>>> import numpy as np
>>> from numpy import linalg as LA
>>> np.set_printoptions(precision=2, suppress=True, linewidth=160, legacy="1.25")
>>> r0 = np.array([-1, -1, -1, 0, 1, -3, 2, -1, 0]) + 0.5
>>> E = np.eye(9) - 2 * np.outer(r0, r0) / (r0 @ r0)
>>> E
array([[ 0.97, -0.03, -0.03,  0.03,  0.09, -0.15,  0.15, -0.03,  0.03],
       [-0.03,  0.97, -0.03,  0.03,  0.09, -0.15,  0.15, -0.03,  0.03],
       [-0.03, -0.03,  0.97,  0.03,  0.09, -0.15,  0.15, -0.03,  0.03],
       [ 0.03,  0.03,  0.03,  0.97, -0.09,  0.15, -0.15,  0.03, -0.03],
       [ 0.09,  0.09,  0.09, -0.09,  0.72,  0.46, -0.46,  0.09, -0.09],
       [-0.15, -0.15, -0.15,  0.15,  0.46,  0.23,  0.77, -0.15,  0.15],
       [ 0.15,  0.15,  0.15, -0.15, -0.46,  0.77,  0.23,  0.15, -0.15],
       [-0.03, -0.03, -0.03,  0.03,  0.09, -0.15,  0.15,  0.97,  0.03],
       [ 0.03,  0.03,  0.03, -0.03, -0.09,  0.15, -0.15,  0.03,  0.97]])
>>> [round(float(LA.det(E[:i, :i])), 2) + 0 for i in range(1, 10)]
[0.97, 0.94, 0.91, 0.88, 0.6, -0.17, -0.94, -0.97, -1.0]
>>> round(float(LA.eigvalsh(E).min()), 2)
-1.0
>>> A = np.load("layer12.npy")
>>> A
array([[ 1.  ,  0.1 , -1.1 , -0.28, -1.6 , -1.3 ],
       [ 0.2 , -1.4 , -0.5 ,  0.95, -0.1 , -0.5 ],
       [ 1.2 ,  0.5 ,  0.3 , -0.13, -0.2 , -0.5 ],
       [-1.  ,  0.1 ,  0.  ,  0.49,  1.7 , -0.5 ],
       [-0.4 , -0.1 ,  0.3 , -0.09, -0.3 , -2.  ],
       [-1.  ,  0.8 ,  1.9 , -0.85, -0.4 , -0.5 ],
       [ 1.  , -0.5 ,  0.4 ,  0.65, -0.3 ,  0.4 ],
       [-0.5 ,  0.2 ,  1.  , -0.61,  2.1 , -0.9 ],
       [-1.3 , -1.3 ,  0.4 ,  1.54, -0.1 ,  0.1 ],
       [-0.5 , -1.5 ,  0.4 ,  1.88, -0.1 ,  0.5 ],
       [-1.3 ,  0.6 , -1.2 , -0.64,  1.8 ,  0.2 ],
       [ 0.9 , -1.5 ,  2.  ,  1.72,  1.  ,  0.3 ],
       [ 0.9 ,  1.5 ,  0.2 , -1.56, -0.8 , -0.7 ],
       [ 1.3 ,  0.7 , -0.4 , -0.49, -0.2 ,  0.3 ],
       [-0.9 ,  0.1 ,  1.7 , -0.25, -1.5 , -0.9 ]])
>>> A2 = np.c_[A[:, :1] @ np.array([[5]]), np.array([3, 2, -1, 2, 1, -1, -3, 1, 0, 0, 3, 2, 2, -2, -1])]
>>> A2
array([[ 5. ,  3. ],
       [ 1. ,  2. ],
       [ 6. , -1. ],
       [-5. ,  2. ],
       [-2. ,  1. ],
       [-5. , -1. ],
       [ 5. , -3. ],
       [-2.5,  1. ],
       [-6.5,  0. ],
       [-2.5,  0. ],
       [-6.5,  3. ],
       [ 4.5,  2. ],
       [ 4.5,  2. ],
       [ 6.5, -2. ],
       [-4.5, -1. ]])
>>> LA.matrix_rank(np.c_[A, A2])
7
>>> np.round(LA.norm(A2 - A @ LA.lstsq(A, A2)[0], axis=0), 2) + 0
array([0.  , 5.24])
>>> np.round(LA.lstsq(A, A2[:, 0])[0], 2) + 0
array([5., 0., 0., 0., 0., 0.])
